% ipython --no-banner

In [1]: import numpy as np

In [2]: import numpy.linalg as la

In [3]: np.set_printoptions(precision=2, suppress=True, linewidth=200)

In [4]: def rd(a):
   ...:     return np.round(a, 2) + 0
   ...: 

In [5]: E = np.array([[0, -3, 1, 3, 2, 1, 3, 0],
   ...:     [-3, 0, -3, 1, 3, 2, 1, 3],
   ...:     [1, -3, 0, -3, 1, 3, 2, 1],
   ...:     [3, 1, -3, 0, -3, 1, 3, 2],
   ...:     [2, 3, 1, -3, 0, -3, 1, 3],
   ...:     [1, 2, 3, 1, -3, 0, -3, 1],
   ...:     [3, 1, 2, 3, 1, -3, 0, -3],
   ...:     [0, 3, 1, 2, 3, 1, -3, 0]])

In [6]: f = np.array([0, 0, 3, 0, 1, 2, 2, 2])

In [7]: out = E + np.outer(f, np.eye(8)[0])

In [8]: print(rd(la.det(out) / la.det(E)), rd(1 + la.solve(E, f)[0]))
3.5 3.5

In [9]: la.matrix_rank(la.inv(out) - la.inv(E), tol=1e-8)
Out[9]: np.int64(1)

In [10]: print(la.matrix_rank(out - E))
1

In [11]: arr = np.array([[-4, 0, 0, 0, 0],
    ...:     [0, 5, 0, 0, 5],
    ...:     [0, 0, 0, 2, 0],
    ...:     [0, 0, -1, 5, 0],
    ...:     [0, -2, 0, 0, 0]])

In [12]: P = np.triu(np.array([[-3, -2, 9, 3, 4],
    ...:     [9, 1, -4, -3, 7],
    ...:     [1, 6, 3, 4, -1],
    ...:     [-6, 3, 9, 8, 7],
    ...:     [-5, -2, -8, -7, -7]]), 1) + np.eye(5)

In [13]: out = P @ arr @ la.inv(P)

In [14]: rd(la.det(out))
Out[14]: np.float64(-80.0)

In [15]: np.trace(out), np.trace(arr)
Out[15]: (np.float64(6.0), np.int64(6))

In [16]: out
Out[16]: 
array([[   -4.,   -26.,   -71.,   251., -1640.],
       [    0.,    -9.,   -33.,    82.,  -539.],
       [    0.,     2.,     4.,    12.,   -94.],
       [    0.,   -14.,   -57.,   191., -1296.],
       [    0.,    -2.,    -8.,    26.,  -176.]])

In [17]: W0 = np.load("data.npy")

In [18]: W0
Out[18]: 
array([[ 6,  0,  0,  2,  0, -1,  1,  1],
       [-6,  0,  0, -2,  2,  0, -2, -1],
       [ 3, -1, -1,  1, -2,  1, -1,  2],
       [ 3,  2, -1,  1,  0, -1, -2, -2],
       [ 6, -1, -2,  2,  2,  0, -2, -1],
       [-3, -2, -1, -1, -2,  1,  1,  1],
       [ 0,  1, -2,  0,  0,  0, -2,  1]])

In [19]: w1 = np.array([[1, 2],
    ...:     [-1, -2],
    ...:     [0, -1],
    ...:     [1, -2],
    ...:     [-2, -2],
    ...:     [1, -2],
    ...:     [1, 2],
    ...:     [0, 1]])

In [20]: c = np.array([1, -1])

In [21]: H = np.maximum(W0 @ w1 + c, 0)

In [22]: (H > 0).astype(int)
Out[22]: 
array([[1, 1],
       [0, 0],
       [1, 1],
       [0, 0],
       [1, 1],
       [1, 1],
       [0, 0]])

In [23]: H
Out[23]: 
array([[ 9, 12],
       [ 0,  0],
       [10,  8],
       [ 0,  0],
       [ 4,  2],
       [ 5,  5],
       [ 0,  0]])

In [24]: C = np.array([[-8, 5, 2], [1, -3, -9]])

In [25]: w1 @ C
Out[25]: 
array([[ -6,  -1, -16],
       [  6,   1,  16],
       [ -1,   3,   9],
       [-10,  11,  20],
       [ 14,  -4,  14],
       [-10,  11,  20],
       [ -6,  -1, -16],
       [  1,  -3,  -9]])

In [26]: H @ C
Out[26]: 
array([[-60,   9, -90],
       [  0,   0,   0],
       [-72,  26, -52],
       [  0,   0,   0],
       [-30,  14, -10],
       [-35,  10, -35],
       [  0,   0,   0]])

In [27]: (H @ C).round(6).argmax(axis=1)
Out[27]: array([1, 0, 1, 0, 1, 1, 0])

In [28]: f, g = W0[5], W0[6]

In [29]: f @ g
Out[29]: np.int64(-1)

In [30]: f @ f
Out[30]: np.int64(22)

In [31]: pr = (f @ g) / (f @ f) * f

In [32]: la.matrix_rank(np.outer(f, g))
Out[32]: np.int64(1)

In [33]: rd((g - pr) @ f)
Out[33]: np.float64(0.0)

In [34]: out = W0[0, 0] * W0[1:] - np.outer(W0[1:, 0], W0[0])

In [35]: print(out)
[[  0   0   0   0  12  -6  -6   0]
 [  0  -6  -6   0 -12   9  -9   9]
 [  0  12  -6   0   0  -3 -15 -15]
 [  0  -6 -12   0  12   6 -18 -12]
 [  0 -12  -6   0 -12   3   9   9]
 [  0   6 -12   0   0   0 -12   6]]

In [36]: print(W0[:, 0] / W0[0, 0])
[ 1.  -1.   0.5  0.5  1.  -0.5  0. ]

In [37]: np.flatnonzero(~out.round(6).any(axis=1))
Out[37]: array([], dtype=int64)

In [38]: K = np.loadtxt("a.csv", delimiter=",")

In [39]: K
Out[39]: 
array([[ 7.,  4.,  0.,  0.],
       [-4.,  5.,  0.,  0.],
       [ 0.,  0.,  7.,  4.],
       [ 0.,  0., -4.,  5.]])

In [40]: np.flatnonzero(la.matrix_power((K != 0) + (K.T != 0) + np.eye(4), 4)[3])
Out[40]: array([2, 3])

In [41]: print((la.matrix_power((K != 0) + (K.T != 0) + np.eye(4), 4) > 0).astype(int))
[[1 1 0 0]
 [1 1 0 0]
 [0 0 1 1]
 [0 0 1 1]]

In [42]: print(rd(la.det(K)))
2601.0

In [43]: rd(np.sort(la.eigvals(K).real))
Out[43]: array([6., 6., 6., 6.])

In [44]: w1 = np.array([[0, 1, 0, 0, 3], [1, 0, 0, 3, 3], [1, 1, 1, 0, 3], [3, 3, 1, 2, 3]])

In [45]: c = np.array([0, 4, 2, 3, 1])

In [46]: H = np.maximum(K @ w1 + c, 0)

In [47]: print((H > 0).mean(axis=0))
[1.   0.75 1.   1.   1.  ]

In [48]: la.matrix_rank(H)
Out[48]: np.int64(4)

In [49]: C = np.array([[3, -2, 2], [-1, 3, 2], [-3, -3, -2], [-3, 0, -3], [2, -3, -1]])

In [50]: w1 @ C
Out[50]: 
array([[  5,  -6,  -1],
       [  0, -11, -10],
       [  5, -11,  -1],
       [  3,  -9,   1]])

In [51]: (H @ C).round(6).argmax(axis=1)
Out[51]: array([0, 1, 0, 2])

In [52]: print(H @ C)
[[  18.  -83.  -53.]
 [ -37.  -28.  -52.]
 [  30. -110.   -9.]
 [ -22.    2.    3.]]

In [53]: ang = np.radians(120)

In [54]: Rm = np.eye(4)

In [55]: Rm[3, 3] = Rm[0, 0] = np.cos(ang)

In [56]: Rm[3, 0], Rm[0, 3] = -np.sin(ang), np.sin(ang)

In [57]: print(rd(Rm))
[[-0.5   0.    0.    0.87]
 [ 0.    1.    0.    0.  ]
 [ 0.    0.    1.    0.  ]
 [-0.87  0.    0.   -0.5 ]]

In [58]: out = K @ Rm.T

In [59]: rd(np.abs(out - K).max(axis=0))
Out[59]: array([10.5,  0. ,  0. ,  7.5])

In [60]: np.allclose(la.norm(K, axis=1), la.norm(out, axis=1))
Out[60]: True

In [61]: np.allclose(K @ K.T, out @ out.T)
Out[61]: True

In [62]: print(rd(la.det(Rm)), rd(np.trace(Rm)))
1.0 1.0

In [63]: A = np.loadtxt("arr.csv", delimiter=",")

In [64]: A
Out[64]: 
array([[-0.95, -1.  , -1.  , -2.  ,  2.  ],
       [-1.  , -0.95, -1.  ,  2.  , -2.  ],
       [-2.  ,  1.  ,  2.05,  1.  ,  0.  ],
       [ 2.  ,  0.  ,  0.  ,  0.05, -1.  ],
       [-1.  , -1.  , -1.  , -2.  ,  2.05]])

In [65]: rng = np.random.default_rng(816051)

In [66]: lab = rng.permutation(5)

In [67]: lab
Out[67]: array([2, 3, 0, 1, 4])

In [68]: out = A[lab][:, lab]

In [69]: np.allclose(out, A)
Out[69]: False

In [70]: rd(np.sort(np.abs(la.eigvals(out))))
Out[70]: array([0.05, 0.95, 0.95, 1.77, 2.69])

In [71]: out
Out[71]: 
array([[ 2.05,  1.  , -2.  ,  1.  ,  0.  ],
       [ 0.  ,  0.05,  2.  ,  0.  , -1.  ],
       [-1.  , -2.  , -0.95, -1.  ,  2.  ],
       [-1.  ,  2.  , -1.  , -0.95, -2.  ],
       [-1.  , -2.  , -1.  , -1.  ,  2.05]])

In [72]: rd(np.trace(out))
Out[72]: np.float64(2.25)

In [73]: rd(la.norm(out, "nuc"))
Out[73]: np.float64(12.02)

In [74]: la.norm(out, axis=2)
AxisError: axis 2 is out of bounds for array of dimension 2


In [75]: rd(la.norm(out, axis=0))
Out[75]: array([2.68, 3.61, 3.3 , 1.98, 3.63])

In [76]: rd(out[3] @ out[4])
Out[76]: np.float64(-5.15)

In [77]: rd(la.norm(out) ** 2 / la.norm(out, 2) ** 2)
Out[77]: np.float64(1.75)

In [78]: out = np.array([[3, 3], [0, 0]])

In [79]: C = np.kron(out, A)

In [80]: C.shape
Out[80]: (10, 10)

In [81]: G = A.T @ A

In [82]: la.matrix_rank(G)
Out[82]: np.int64(5)

In [83]: rd(la.eigvalsh(G)[::-1])
Out[83]: array([27.61, 12.26,  8.19,  0.15,  0.  ])

In [84]: print(rd(np.diag(G)))
[10.9  3.9  7.2 13.  13.2]

In [85]: np.argsort(-la.norm(A, axis=0).round(6), kind="stable")[:3]
Out[85]: array([4, 3, 0])

In [86]: la.cond(A) > 100
Out[86]: np.True_

In [87]: [round(float(x), 2) for x in la.svd(A, compute_uv=False)[:3]]
Out[87]: [5.25, 3.5, 2.86]

In [88]: X = np.load("m.npy")

In [89]: X
Out[89]: 
array([[ 35.81,  -0.57,  -4.64],
       [ 27.66,  -1.77,  -3.94],
       [ 21.08,  -2.51,  -3.24],
       [ 17.72,  -2.79,  -2.83],
       [ 11.54,  -3.  ,  -1.93],
       [ 10.22,  -2.97,  -1.7 ],
       [  9.57,  -2.95,  -1.59],
       [  9.17,  -2.93,  -1.52],
       [  6.89,  -2.73,  -1.1 ],
       [  5.78,  -2.57,  -0.87],
       [  5.23,  -2.47,  -0.76],
       [  3.48,  -2.03,  -0.4 ],
       [  2.65,  -1.74,  -0.23],
       [  0.94,  -0.81,   0.05],
       [  0.16,  -0.16,   0.03],
       [  0.03,  -0.03,   0.01],
       [ -1.5 ,   1.35,  -1.18],
       [ -1.83,   1.48,  -1.57],
       [ -2.11,   1.56,  -1.9 ],
       [ -2.51,   1.62,  -2.39],
       [ -3.16,   1.62,  -3.13],
       [ -3.95,   1.52,  -3.99],
       [ -5.96,   1.01,  -5.96],
       [ -7.03,   0.67,  -6.92],
       [ -7.5 ,   0.5 ,  -7.34],
       [-12.34,  -1.39, -11.18],
       [-18.65,  -4.11, -15.57],
       [-23.75,  -6.39, -18.83],
       [-26.28,  -7.54, -20.38],
       [-27.89,  -8.28, -21.34],
       [-33.59, -10.89, -24.64]])

In [90]: P = X @ la.solve(X.T @ X, X.T)

In [91]: print(np.allclose(P @ P, P))
True

In [92]: rd(np.diag(P))
Out[92]: array([0.43, 0.23, 0.14, 0.1 , 0.07, 0.06, 0.06, 0.06, 0.05, 0.04, 0.04, 0.03, 0.02, 0.01, 0.  , 0.  , 0.03, 0.03, 0.04, 0.05, 0.06, 0.07, 0.09, 0.09, 0.1 , 0.1 , 0.11, 0.15, 0.18, 0.21, 0.34])

In [93]: rd(P @ X[:, 2])
Out[93]: 
array([ -4.64,  -3.94,  -3.24,  -2.83,  -1.93,  -1.7 ,  -1.59,  -1.52,  -1.1 ,  -0.87,  -0.76,  -0.4 ,  -0.23,   0.05,   0.03,   0.01,  -1.18,  -1.57,  -1.9 ,  -2.39,  -3.13,  -3.99,  -5.96,  -6.92,
        -7.34, -11.18, -15.57, -18.83, -20.38, -21.34, -24.64])

In [94]: out = np.c_[X[:, :1] @ np.array([[3]]), np.array([-3, -2, 3, 3, 3, 0, -2, 3, 3, 2, -3, 1, -3, -3, -1, -3, -2, 3, -3, -2, -2, -1, -1, 3, 2, -2, 1, 2, 1, -2, 0])]

In [95]: rd(out)
Out[95]: 
array([[ 107.43,   -3.  ],
       [  82.98,   -2.  ],
       [  63.24,    3.  ],
       [  53.16,    3.  ],
       [  34.62,    3.  ],
       [  30.66,    0.  ],
       [  28.71,   -2.  ],
       [  27.51,    3.  ],
       [  20.67,    3.  ],
       [  17.34,    2.  ],
       [  15.69,   -3.  ],
       [  10.44,    1.  ],
       [   7.95,   -3.  ],
       [   2.82,   -3.  ],
       [   0.48,   -1.  ],
       [   0.09,   -3.  ],
       [  -4.5 ,   -2.  ],
       [  -5.49,    3.  ],
       [  -6.33,   -3.  ],
       [  -7.53,   -2.  ],
       [  -9.48,   -2.  ],
       [ -11.85,   -1.  ],
       [ -17.88,   -1.  ],
       [ -21.09,    3.  ],
       [ -22.5 ,    2.  ],
       [ -37.02,   -2.  ],
       [ -55.95,    1.  ],
       [ -71.25,    2.  ],
       [ -78.84,    1.  ],
       [ -83.67,   -2.  ],
       [-100.77,    0.  ]])

In [96]: rd(la.norm(la.qr(X)[0].T @ out, axis=0) ** 2 / ((out ** 2).sum(axis=0) + 1e-12))
Out[96]: array([1.  , 0.04])
